$ python3 -q
>>> import numpy as np
>>> np.set_printoptions(precision=1, suppress=True, linewidth=160, sign=" ")
>>> data = np.loadtxt("m.csv", delimiter=",")
>>> data.round(1) + 0
array([[ 0.4, -0.1, -0.2,  0.2, -0.4,  0.1, -0.4, -0.1, -0.4, -0.1,  0.1, -0.4,  0.1],
       [-0.1,  1. ,  0. ,  0. , -0.1,  0. , -0.1,  0. , -0.1,  0. ,  0. , -0.1,  0. ],
       [-0.2,  0. ,  0.9,  0.1, -0.2,  0. , -0.2,  0. , -0.2,  0. ,  0. , -0.2,  0. ],
       [ 0.2,  0. ,  0.1,  0.9,  0.2,  0. ,  0.2,  0. ,  0.2,  0. ,  0. ,  0.2,  0. ],
       [-0.4, -0.1, -0.2,  0.2,  0.7,  0.1, -0.3, -0.1, -0.3, -0.1,  0.1, -0.3,  0.1],
       [ 0.1,  0. ,  0. ,  0. ,  0.1,  1. ,  0.1,  0. ,  0.1,  0. ,  0. ,  0.1,  0. ],
       [-0.4, -0.1, -0.2,  0.2, -0.3,  0.1,  0.7, -0.1, -0.3, -0.1,  0.1, -0.3,  0.1],
       [-0.1,  0. ,  0. ,  0. , -0.1,  0. , -0.1,  1. , -0.1,  0. ,  0. , -0.1,  0. ],
       [-0.4, -0.1, -0.2,  0.2, -0.3,  0.1, -0.3, -0.1,  0.7, -0.1,  0.1, -0.3,  0.1],
       [-0.1,  0. ,  0. ,  0. , -0.1,  0. , -0.1,  0. , -0.1,  1. ,  0. , -0.1,  0. ],
       [ 0.1,  0. ,  0. ,  0. ,  0.1,  0. ,  0.1,  0. ,  0.1,  0. ,  1. ,  0.1,  0. ],
       [-0.4, -0.1, -0.2,  0.2, -0.3,  0.1, -0.3, -0.1, -0.3, -0.1,  0.1,  0.7,  0.1],
       [ 0.1,  0. ,  0. ,  0. ,  0.1,  0. ,  0.1,  0. ,  0.1,  0. ,  0. ,  0.1,  1. ]])
>>> # columns are unit length and at right angles
>>> W = np.array([[-1, -3],
...     [1, -3],
...     [0, -1],
...     [-1, -3],
...     [-1, -1],
...     [-1, 3],
...     [1, -3],
...     [2, -1],
...     [3, 0],
...     [2, 2],
...     [3, -3],
...     [1, -1],
...     [2, -1]])
>>> b = np.array([3, 3])
>>> H = np.maximum(data @ W + b, 0)
>>> (H > 0).astype(int)
array([[ 1,  1],
       [ 1,  1],
       [ 1,  1],
       [ 1,  0],
       [ 1,  1],
       [ 1,  1],
       [ 1,  1],
       [ 1,  1],
       [ 1,  1],
       [ 1,  1],
       [ 1,  0],
       [ 1,  1],
       [ 1,  1]])
>>> basis = np.array([[-3, -3], [-1, 0]])
>>> (H @ basis).round(6).argmax(axis=1)
array([ 1,  1,  1,  0,  1,  1,  1,  1,  1,  1,  0,  1,  1])
>>> t3 = np.stack([data, -2 * data, data[::-1]])
>>> np.linalg.norm(t3, axis=(1, 2))
array([ 3.6,  7.2,  3.6])
>>> np.linalg.matrix_rank(t3)
array([ 13,  13,  13])
>>> J = np.minimum.outer(np.arange(1, 14), np.arange(1, 14)) * -3
>>> J
array([[ -3,  -3,  -3,  -3,  -3,  -3,  -3,  -3,  -3,  -3,  -3,  -3,  -3],
       [ -3,  -6,  -6,  -6,  -6,  -6,  -6,  -6,  -6,  -6,  -6,  -6,  -6],
       [ -3,  -6,  -9,  -9,  -9,  -9,  -9,  -9,  -9,  -9,  -9,  -9,  -9],
       [ -3,  -6,  -9, -12, -12, -12, -12, -12, -12, -12, -12, -12, -12],
       [ -3,  -6,  -9, -12, -15, -15, -15, -15, -15, -15, -15, -15, -15],
       [ -3,  -6,  -9, -12, -15, -18, -18, -18, -18, -18, -18, -18, -18],
       [ -3,  -6,  -9, -12, -15, -18, -21, -21, -21, -21, -21, -21, -21],
       [ -3,  -6,  -9, -12, -15, -18, -21, -24, -24, -24, -24, -24, -24],
       [ -3,  -6,  -9, -12, -15, -18, -21, -24, -27, -27, -27, -27, -27],
       [ -3,  -6,  -9, -12, -15, -18, -21, -24, -27, -30, -30, -30, -30],
       [ -3,  -6,  -9, -12, -15, -18, -21, -24, -27, -30, -33, -33, -33],
       [ -3,  -6,  -9, -12, -15, -18, -21, -24, -27, -30, -33, -36, -36],
       [ -3,  -6,  -9, -12, -15, -18, -21, -24, -27, -30, -33, -36, -39]])
>>> rng = np.random.default_rng(495)
>>> lab = rng.permutation(13)
>>> lab
array([  2,  12,   6,  11,   0,   1,   5,   9,   4,   8,   3,   7,  10])
>>> A2 = J[lab][:, lab]
>>> np.diag(A2)
array([ -9, -39, -21, -36,  -3,  -6, -18, -30, -15, -27, -12, -24, -33])
>>> np.sort(np.abs(np.linalg.eigvals(A2)))
array([   0.8,    0.8,    0.8,    0.9,    1.1,    1.3,    1.6,    2.1,    3. ,    4.8,    9.1,   24.9,  221.8])
>>> np.allclose(A2, J)
False
>>> np.trace(A2)
np.int64(-273)
>>> J.shape
(13, 13)
>>> np.linalg.svd(J, compute_uv=False)
array([ 221.8,   24.9,    9.1,    4.8,    3. ,    2.1,    1.6,    1.3,    1.1,    0.9,    0.8,    0.8,    0.8])
>>> np.unravel_index(np.abs(J).argmax(), J.shape)
(np.int64(12), np.int64(12))
>>> np.linalg.matrix_rank(J)
np.int64(13)
>>> J.mean(axis=0)
array([ -3. ,  -5.8,  -8.3, -10.6, -12.7, -14.5, -16.2, -17.5, -18.7, -19.6, -20.3, -20.8, -21. ])
>>> A2 = np.linalg.inv(J)
>>> round(float(np.linalg.slogdet(J)[0]), 1)
-1.0
>>> round(float(np.linalg.det(J) * np.linalg.det(A2)), 1)
1.0
>>> O, Rm = np.linalg.qr(J)
>>> O.shape, Rm.shape
((13, 13), (13, 13))
>>> np.allclose(Rm.T @ Rm, J.T @ J)
True
>>> K = np.loadtxt("sample8.csv", delimiter=",")
>>> K.round(1) + 0
array([[ 0.1, -0.5, -0.2,  0.2, -0.5,  0.5, -0.3, -0.2,  0. ,  0.4,  1. ,  0.5,  0.3,  0.1,  0.4],
       [-0.5,  0. , -0.8,  0.5,  0.4, -0.6,  0.2,  0.6, -0.5,  0. , -0.1,  0.3,  0. , -0.1, -0.5],
       [-0.2, -0.8,  0.4,  0. , -0.8,  0.1, -0.3, -0.6,  0. ,  0.2, -0.8, -0.1,  0.1, -0.2,  0.5],
       [ 0.2,  0.5,  0. ,  1.6, -0.2,  0.1, -0.2,  0.4, -0.5, -0.2,  0. , -0.1, -0.4,  0. ,  0.2],
       [-0.5,  0.4, -0.8, -0.2, -0.3, -0.6,  0.2,  0.7, -0.1,  0.8,  0.3, -0.5, -0.3,  0. ,  0.5],
       [ 0.5, -0.6,  0.1,  0.1, -0.6,  0.7,  0. , -0.2,  0.4, -0.4,  0. , -0.7,  0.5,  0.5, -0.5],
       [-0.3,  0.2, -0.3, -0.2,  0.2,  0. , -0.2,  0.1, -0.1,  0.5,  0.2,  0.2,  0. ,  0.1, -0.5],
       [-0.2,  0.6, -0.6,  0.4,  0.7, -0.2,  0.1,  0.2,  0.1,  0.1,  0.1, -0.4, -0.2,  0.7,  0. ],
       [ 0. , -0.5,  0. , -0.5, -0.1,  0.4, -0.1,  0.1,  0.3,  0.2,  0.1, -0.6, -0.1,  0.2,  0.1],
       [ 0.4,  0. ,  0.2, -0.2,  0.8, -0.4,  0.5,  0.1,  0.2, -0.8,  0.2,  0.1,  0. , -0.2,  0.5],
       [ 1. , -0.1, -0.8,  0. ,  0.3,  0. ,  0.2,  0.1,  0.1,  0.2,  0.5,  0.4, -0.2,  0.3,  0.3],
       [ 0.5,  0.3, -0.1, -0.1, -0.5, -0.7,  0.2, -0.4, -0.6,  0.1,  0.4,  1.4,  0.8, -0.6, -0.7],
       [ 0.3,  0. ,  0.1, -0.4, -0.3,  0.5,  0. , -0.2, -0.1,  0. , -0.2,  0.8,  0. , -0.3, -0.5],
       [ 0.1, -0.1, -0.2,  0. ,  0. ,  0.5,  0.1,  0.7,  0.2, -0.2,  0.3, -0.6, -0.3,  0.2, -0.2],
       [ 0.4, -0.5,  0.5,  0.2,  0.5, -0.5, -0.5,  0. ,  0.1,  0.5,  0.3, -0.7, -0.5, -0.2,  0.7]])
>>> [round(float(np.linalg.det(K[:i, :i])), 2) + 0 for i in range(1, 16)]
[0.07, -0.28, -0.31, -0.56, 0.61, -0.27, -0.03, 0.01, 0.01, -0.01, 0.03, 0.0, 0.0, 0.0, 0.0]
>>> ev, vecs = np.linalg.eigh(K)
>>> np.round(np.linalg.eigvalsh(K @ K), 1) + 0
array([ 0.,  0.,  0.,  0.,  1.,  1.,  1.,  1.,  1.,  4.,  4.,  4.,  4.,  9.,  9.])
>>> np.unique(ev.round(6) + 0, return_counts=True)[1]
array([ 1,  5,  4,  3,  2])
>>> np.round(np.linalg.eigvalsh(K + -2 * np.eye(15)), 1) + 0
array([-4., -3., -3., -3., -3., -3., -2., -2., -2., -2.,  0.,  0.,  0.,  1.,  1.])
>>> np.unique(K.round(6), axis=0).shape
(15, 15)
>>> np.allclose(K[:-1].T @ np.linalg.lstsq(K[:-1].T, K[-1])[0], K[-1])
True
>>> round(float(np.trace(np.linalg.pinv(K) @ K)), 1)
11.0
>>> mat = np.loadtxt("test7.csv", delimiter=",")
>>> mat
array([[-0.1, -1.2,  1.4, -0.5,  0.1,  0.3, -0.4, -0.5],
       [ 1.2, -0.6,  2.4, -1.2, -1.2,  0.4, -0.9, -0.7],
       [ 0. ,  0.1, -0.5, -1.6, -0.1,  0.1, -0.8,  0.9],
       [ 1.1,  0.8,  0.6, -0.7, -1.1,  1.2, -0.3,  1.3],
       [ 0.3, -0.1, -0.2, -0.1, -0.3,  0.3,  0.4,  0.3],
       [ 1.7,  1.3, -1.3,  0.5, -1.8,  0.9, -0.3,  0.7],
       [ 0.9, -0.8, -1.6, -0.2, -0.8, -1.1, -0.3,  0.3],
       [-0.5, -0.1, -0.8, -2.1,  0.5, -1.8,  0.4,  1. ],
       [ 1. , -1.5,  1.1, -0.4, -0.9,  2.4,  0. ,  0.3],
       [-1.7,  1.6,  0.6,  0.2,  1.6,  1.6, -0.4,  0.3],
       [-1.1, -0.5,  2. ,  0.7,  1.2,  1.3, -0.7, -0.3],
       [ 0.6,  0.2, -0.3,  1.2, -0.7,  0. , -0.3,  1.3],
       [-1.3, -0.6,  0.1, -1.5,  1.3, -0.4,  1.2, -0.4],
       [-0.8,  0.5, -0.2, -2.7,  0.7,  0.5,  0.6, -1.7],
       [-1.6,  0.4, -1.2,  0.1,  1.6, -0.6,  1. , -1.5],
       [ 0.1, -0.9,  0. , -0.3, -0.3,  0.4, -0.5, -0.4],
       [-0.1,  1.3, -0.1, -0.7,  0.1,  0.6, -0.1,  1.1],
       [-0.9, -0.8, -0.2, -0.5,  1. , -2.3,  0.5, -2.2],
       [-1.1, -1.5, -0.5,  0.2,  1.1, -0.8, -0.7, -1.1],
       [ 0.5, -1.5, -0.8,  1.3, -0.5,  1. ,  0.1, -0.7],
       [ 0.9, -0.4, -0.6, -0.6, -0.9, -3.1,  1.5, -0.1],
       [ 0.8,  0.5, -2.5, -0.5, -0.7,  0.2,  0.3,  2.1],
       [-0.3, -1.1,  0.7, -1.6,  0.3,  0. ,  0. , -1.9]])
>>> ang = np.radians(36)
>>> Rm = np.eye(8)
>>> Rm[3, 3] = Rm[7, 7] = np.cos(ang)
>>> Rm[3, 7], Rm[7, 3] = -np.sin(ang), np.sin(ang)
>>> Rm
array([[ 1. ,  0. ,  0. ,  0. ,  0. ,  0. ,  0. ,  0. ],
       [ 0. ,  1. ,  0. ,  0. ,  0. ,  0. ,  0. ,  0. ],
       [ 0. ,  0. ,  1. ,  0. ,  0. ,  0. ,  0. ,  0. ],
       [ 0. ,  0. ,  0. ,  0.8,  0. ,  0. ,  0. , -0.6],
       [ 0. ,  0. ,  0. ,  0. ,  1. ,  0. ,  0. ,  0. ],
       [ 0. ,  0. ,  0. ,  0. ,  0. ,  1. ,  0. ,  0. ],
       [ 0. ,  0. ,  0. ,  0. ,  0. ,  0. ,  1. ,  0. ],
       [ 0. ,  0. ,  0. ,  0.6,  0. ,  0. ,  0. ,  0.8]])
>>> A2 = mat @ Rm.T
>>> np.allclose(mat @ mat.T, A2 @ A2.T)
True
>>> A2 = np.array([[8, 2], [5, 5]])
>>> basis = np.array([[3, 2, 3], [2, 1, 1], [0, -3, -2]])
>>> arr = np.kron(A2, basis)
>>> arr
array([[ 24,  16,  24,   6,   4,   6],
       [ 16,   8,   8,   4,   2,   2],
       [  0, -24, -16,   0,  -6,  -4],
       [ 15,  10,  15,  15,  10,  15],
       [ 10,   5,   5,  10,   5,   5],
       [  0, -15, -10,   0, -15, -10]])
>>> lab = rng.permutation(6)
>>> A2 = arr[:, lab] * rng.choice([-1, 1], 6)
>>> A2
array([[  4, -24,  24,   6,  -6,  16],
       [  2,  -8,  16,   2,  -4,   8],
       [ -6,  16,   0,  -4,   0, -24],
       [ 10, -15,  15,  15, -15,  10],
       [  5,  -5,  10,   5, -10,   5],
       [-15,  10,   0, -10,   0, -15]])
>>> U, _, VT = np.linalg.svd(arr.T @ A2)
>>> lab
array([ 4,  2,  0,  5,  3,  1])
>>> x = np.array([1, 2, 1, -1, 0, -2])
>>> a = np.maximum(A2 @ x, 0)
>>> np.flatnonzero(a > 1e-9)
array([ 2,  5])
>>> np.tanh(A2 @ x)
array([-1., -1.,  1., -1., -1.,  1.])
>>> def softmax(z):
...     e = np.exp(z - z.max(axis=-1, keepdims=True))
...     return e / e.sum(axis=-1, keepdims=True)
... 
>>> np.round(softmax(arr[2] + 4), 1) + 0
array([ 0.5,  0. ,  0. ,  0.5,  0. ,  0. ])
>>> np.round(softmax(10 * arr[2]), 1) + 0
array([ 0.5,  0. ,  0. ,  0.5,  0. ,  0. ])
>>> att = arr @ arr.T / np.sqrt(6)
>>> np.round(softmax(att + np.triu(np.full(att.shape, -np.inf), 1)), 1) + 0
array([[ 1. ,  0. ,  0. ,  0. ,  0. ,  0. ],
       [ 1. ,  0. ,  0. ,  0. ,  0. ,  0. ],
       [ 0. ,  0. ,  1. ,  0. ,  0. ,  0. ],
       [ 0.5,  0. ,  0. ,  0.5,  0. ,  0. ],
       [ 0.5,  0. ,  0. ,  0.5,  0. ,  0. ],
       [ 0. ,  0. ,  0.5,  0. ,  0. ,  0.5]])
>>> np.round(softmax(att)[2] @ arr, 1) + 0
array([  0., -24., -16.,   0.,  -6.,  -4.])
>>> np.linalg.norm(arr, axis=0)
array([ 34. ,  35.3,  35.3,  19.4,  20.1,  20.1])
>>> round(np.linalg.norm(arr[4], 1), 1), round(np.linalg.norm(arr[4], np.inf), 1)
(np.float64(40.0), np.float64(10.0))
>>> np.round(np.linalg.norm(arr, "nuc"), 1)
np.float64(117.3)
>>> M = np.loadtxt("block17.csv", delimiter=",")
>>> M
array([[  0.1,   4. ,   0. ,   0.5,  -0.3],
       [  0. , -12.2,   0. ,  -0.5,   1.7],
       [ -0.1,  22.7,   0. ,  -1.3,   0.8],
       [  0. ,  -3.7,   0. ,   0.5,   0.4],
       [ -0.1,   0.5,   0.1,   0.4,   4.2],
       [  0. ,  -4.7,   0. ,   0.3,  -4.9],
       [  0. ,   2.4,   0. ,  -0.8,  -1.4],
       [ -0.2,   4.1,   0. ,   0. ,  -2.1],
       [  0.1, -18. ,   0. ,  -0.1,  -7.2],
       [  0.3,  10.9,   0. ,  -0.3,   3.1],
       [ -0.1,  32.5,   0. ,  -1. ,  -2.4],
       [ -0.2,   5.4,   0. ,   0.1,   3.8],
       [  0. ,  -0.8,   0. ,  -0.3,  -1.7],
       [  0.1,  49.9,   0. ,  -0.6,  -5.4],
       [  0.1,  27.5,   0. ,   0.4,  -1.8],
       [ -0.3,  15.9,   0. ,  -1.6,   2.8],
       [ -0.1, -24.4,   0. ,   0.7,   4.3],
       [ -0.1,  -8.8,   0. ,  -1. ,  -1.5],
       [ -0.1, -33.6,   0. ,  -1.3,   2.8],
       [  0.4, -27. ,   0. ,  -0.7,  -6.8],
       [  0. , -22.8,   0. ,  -0.7,   0.6],
       [  0. ,  15.8,   0. ,  -0.2,  -6.6],
       [  0. ,  19.3,   0.1,   0.3,  -7.9],
       [  0.2,  21.7,   0. ,  -0.4,  -0.4],
       [  0.2,  11.5,   0. ,  -0.7,   1.8],
       [  0. , -22.2,   0. ,   0.8,   0.3],
       [  0. , -10.4,   0. ,   0.2,   1.7],
       [  0.1, -15.4,   0. ,  -0.4,   2.8],
       [ -0.2,  28.5,   0. ,  -0.9,  -3. ],
       [ -0.1, -38.9,   0. ,   1.6,  -3.7],
       [  0.2,  -6.8,   0.1,   0.6,   7.6],
       [ -0.1,   1.1,  -0.1,   0.1,  -5.3],
       [  0.3, -10.2,   0. ,  -1.1,   1.2],
       [  0. ,   8.6,   0. ,  -0.3,   4.3],
       [  0.2, -22.5,   0. ,  -0.2,  -1.4],
       [  0. ,  12. ,   0. ,  -0.2,   5.1],
       [ -0.3,  -5.8,   0. ,  -0.6,  -1.4],
       [ -0.1,  16.3,   0. ,   1.4,  -8.8],
       [ -0.1,  22.7,   0. ,  -1.1,  -1. ],
       [  0.1,  13. ,  -0.1,   0.9,   0.2],
       [  0. ,  22.8,   0. ,  -0.6,   0.8]])
>>> # column 1 dominates
>>> Ac = (M - M.mean(axis=0)) / M.std(axis=0)
>>> np.argwhere(np.abs(Ac) > 2)
array([[  4,   2],
       [ 13,   1],
       [ 19,   0],
       [ 22,   2],
       [ 29,   1],
       [ 29,   3],
       [ 30,   2],
       [ 30,   4],
       [ 31,   2],
       [ 37,   3],
       [ 37,   4],
       [ 39,   2]])
>>> b = np.linalg.lstsq(np.delete(Ac, 4, axis=1), Ac[:, 4])[0]
>>> round(1 - np.var(Ac[:, 4] - np.delete(Ac, 4, axis=1) @ b), 1)
np.float64(0.1)
